In [1]: import numpy as np

In [2]: import numpy.linalg as la

In [3]: np.set_printoptions(suppress=True, linewidth=200)

In [4]: rnd = lambda a: np.round(a, 1) + 0

In [5]: W0 = np.loadtxt("data.csv", delimiter=",")

In [6]: W0
Out[6]: 
array([[2., 0., 0.],
       [0., 2., 0.],
       [0., 0., 2.]])

In [7]: la.matrix_rank(W0 - W0[0, 0] * np.eye(3))
Out[7]: np.int64(0)

In [8]: W0 @ W0
Out[8]: 
array([[4., 0., 0.],
       [0., 4., 0.],
       [0., 0., 4.]])

In [9]: np.prod(np.diag(W0)), rnd(la.det(W0))
Out[9]: (np.float64(8.0), np.float64(8.0))

In [10]: gram = W0.T @ W0

In [11]: gram
Out[11]: 
array([[4., 0., 0.],
       [0., 4., 0.],
       [0., 0., 4.]])

In [12]: rnd(la.eigvalsh(gram)[::-1])
Out[12]: array([4., 4., 4.])

In [13]: np.trace(gram), (W0 ** 2).sum()
Out[13]: (np.float64(12.0), np.float64(12.0))

In [14]: np.poly(W0)
Out[14]: array([ 1., -6., 12., -8.])

In [15]: np.einsum("ij,ji->", W0, W0)
Out[15]: np.float64(12.0)

In [16]: rnd(la.eigvals(W0))
Out[16]: array([2., 2., 2.])

In [17]: rnd(la.det(2 * W0)), rnd(la.det(W0))
Out[17]: (np.float64(64.0), np.float64(8.0))

In [18]: np.kron(np.eye(2, dtype=int), W0)
Out[18]: 
array([[2., 0., 0., 0., 0., 0.],
       [0., 2., 0., 0., 0., 0.],
       [0., 0., 2., 0., 0., 0.],
       [0., 0., 0., 2., 0., 0.],
       [0., 0., 0., 0., 2., 0.],
       [0., 0., 0., 0., 0., 2.]])

In [19]: w, evecs = la.eigh(W0)

In [20]: vec = np.array([3, 2, 2])

In [21]: evecs * np.maximum(w, 0) @ evecs.T
Out[21]: 
array([[2., 0., 0.],
       [0., 2., 0.],
       [0., 0., 2.]])

In [22]: vec @ W0 @ vec / (vec @ vec), w[0], w[-1]
Out[22]: (np.float64(2.0), np.float64(2.0), np.float64(2.0))

In [23]: np.abs(W0).sum(axis=1).max(), np.abs(w).max()
Out[23]: (np.float64(2.0), np.float64(2.0))

In [24]: rnd(la.eigvalsh(W0[1:, 1:]))
Out[24]: array([2., 2.])

In [25]: evecs * np.abs(w) @ evecs.T
Out[25]: 
array([[2., 0., 0.],
       [0., 2., 0.],
       [0., 0., 2.]])

In [26]: w, evecs = la.eigh(W0)

In [27]: np.unique(w.round(6) + 0, return_counts=True)[1]
Out[27]: array([3])

In [28]: rnd(la.svd(W0, compute_uv=False))
Out[28]: array([2., 2., 2.])

In [29]: evecs.T @ evecs
Out[29]: 
array([[1., 0., 0.],
       [0., 1., 0.],
       [0., 0., 1.]])

In [30]: w
Out[30]: array([2., 2., 2.])

In [31]: evecs.T @ W0 @ evecs
Out[31]: 
array([[2., 0., 0.],
       [0., 2., 0.],
       [0., 0., 2.]])

In [32]: w.sum(), np.trace(W0)
Out[32]: (np.float64(6.0), np.float64(6.0))

In [33]: E = np.tril(np.array([[4, -5, 4, 0], [-1, 1, 4, 3], [-3, -1, 0, -2], [-3, -4, -4, -2]]), -1) + np.eye(4, dtype=int)

In [34]: E
Out[34]: 
array([[ 1,  0,  0,  0],
       [-1,  1,  0,  0],
       [-3, -1,  1,  0],
       [-3, -4, -4,  1]])

In [35]: # triangular, det is the product of the diagonal

In [36]: Uu, sv, VT = la.svd(E)

In [37]: rnd(sv)
Out[37]: array([6.7, 3.1, 1.2, 0. ])

In [38]: A2 = Uu[:, :3] @ np.diag(sv[:3]) @ VT[:3]

In [39]: rnd(la.norm(E - A2) / la.norm(E))
Out[39]: np.float64(0.0)

In [40]: rnd(np.abs(E - A2).max())
Out[40]: np.float64(0.0)

In [41]: vec = np.array([1, -1, 1, 0])

In [42]: y = E @ vec

In [43]: b, lr = np.zeros(4), 1 / la.norm(E, 2) ** 2

In [44]: for i in range(50):
    ...:     b -= lr * E.T @ (E @ b - y)
    ...:     if i % 10 == 0: print(i, round(la.norm(E @ b - y), 1))
    ...: 
0 2.0
10 1.4
20 1.0
30 0.7
40 0.5

In [45]: rnd(b)
Out[45]: array([ 0.9, -0.8,  0.8, -0.1])

In [46]: arr = np.load("w.npy")

In [47]: arr
Out[47]: 
array([[ 3, -2,  0],
       [ 4, -1,  1],
       [ 3, -2,  0],
       [ 4, -1,  1]])

In [48]: Uu, sv, VT = la.svd(arr)

In [49]: np.argmax(sv[:-1] / (sv[1:] + 1e-6)) + 1
Out[49]: np.int64(2)

In [50]: A2 = Uu[:, :2] @ np.diag(sv[:2]) @ VT[:2]

In [51]: rnd(la.norm(arr - A2) / la.norm(arr))
Out[51]: np.float64(0.0)

In [52]: rnd(la.norm(arr - A2, 2)), rnd(sv[2])
Out[52]: (np.float64(0.0), np.float64(0.0))

In [53]: rnd(np.abs(arr - A2).max())
Out[53]: np.float64(0.0)

In [54]: la.matrix_rank(A2)
Out[54]: np.int64(2)

In [55]: arr.mean(axis=0)
Out[55]: array([ 3.5, -1.5,  0.5])

In [56]: arr.shape
Out[56]: (4, 3)

In [57]: np.count_nonzero(arr)
Out[57]: np.int64(10)

In [58]: rnd(la.svd(arr, compute_uv=False))
Out[58]: array([7.7, 1.6, 0. ])
